% python3 -q
>>> import numpy as np
>>> np.set_printoptions(suppress=True, linewidth=200)
>>> rnd = lambda a: np.round(a, 2) + 0
>>> K = np.array([[2, 1, 0, 1, 0],
...     [1, 1, 0, 2, 0],
...     [0, 0, 0, 0, 0],
...     [0, 2, 0, 1, 0],
...     [0, 0, 2, 0, 2]])
>>> K
array([[2, 1, 0, 1, 0],
       [1, 1, 0, 2, 0],
       [0, 0, 0, 0, 0],
       [0, 2, 0, 1, 0],
       [0, 0, 2, 0, 2]])
>>> np.linalg.determinant(K)
Traceback (most recent call last):
  File "<python-input-5>", line 1, in <module>
    np.linalg.determinant(K)
    ^^^^^^^^^^^^^^^^^^^^^
AttributeError: module 'numpy.linalg' has no attribute 'determinant'
>>> np.linalg.matrix_power(K, 4)
array([[50, 75,  0, 75,  0],
       [43, 71,  0, 70,  0],
       [ 0,  0,  0,  0,  0],
       [32, 54,  0, 55,  0],
       [ 0,  0, 16,  0, 16]])
>>> K.inv()
Traceback (most recent call last):
  File "<python-input-7>", line 1, in <module>
    K.inv()
    ^^^^^
AttributeError: 'numpy.ndarray' object has no attribute 'inv'
>>> np.allclose(K @ K.T, K.T @ K)
False
>>> K @ K
array([[5, 5, 0, 5, 0],
       [3, 6, 0, 5, 0],
       [0, 0, 0, 0, 0],
       [2, 4, 0, 5, 0],
       [0, 0, 4, 0, 4]])
>>> (K + K.T) / 2
array([[2. , 1. , 0. , 0.5, 0. ],
       [1. , 1. , 0. , 2. , 0. ],
       [0. , 0. , 0. , 0. , 1. ],
       [0.5, 2. , 0. , 1. , 0. ],
       [0. , 0. , 1. , 0. , 2. ]])
>>> U, sv, Vt = np.linalg.svd(K)
>>> np.argmax(sv[:-1] / (sv[1:] + 1e-6)) + 1
np.int64(4)
>>> A2 = U[:, :4] @ np.diag(sv[:4]) @ Vt[:4]
>>> rnd(np.linalg.norm(K - A2) / np.linalg.norm(K))
np.float64(0.0)
>>> np.linalg.matrix_rank(K, rtol=0.05)
np.int64(4)
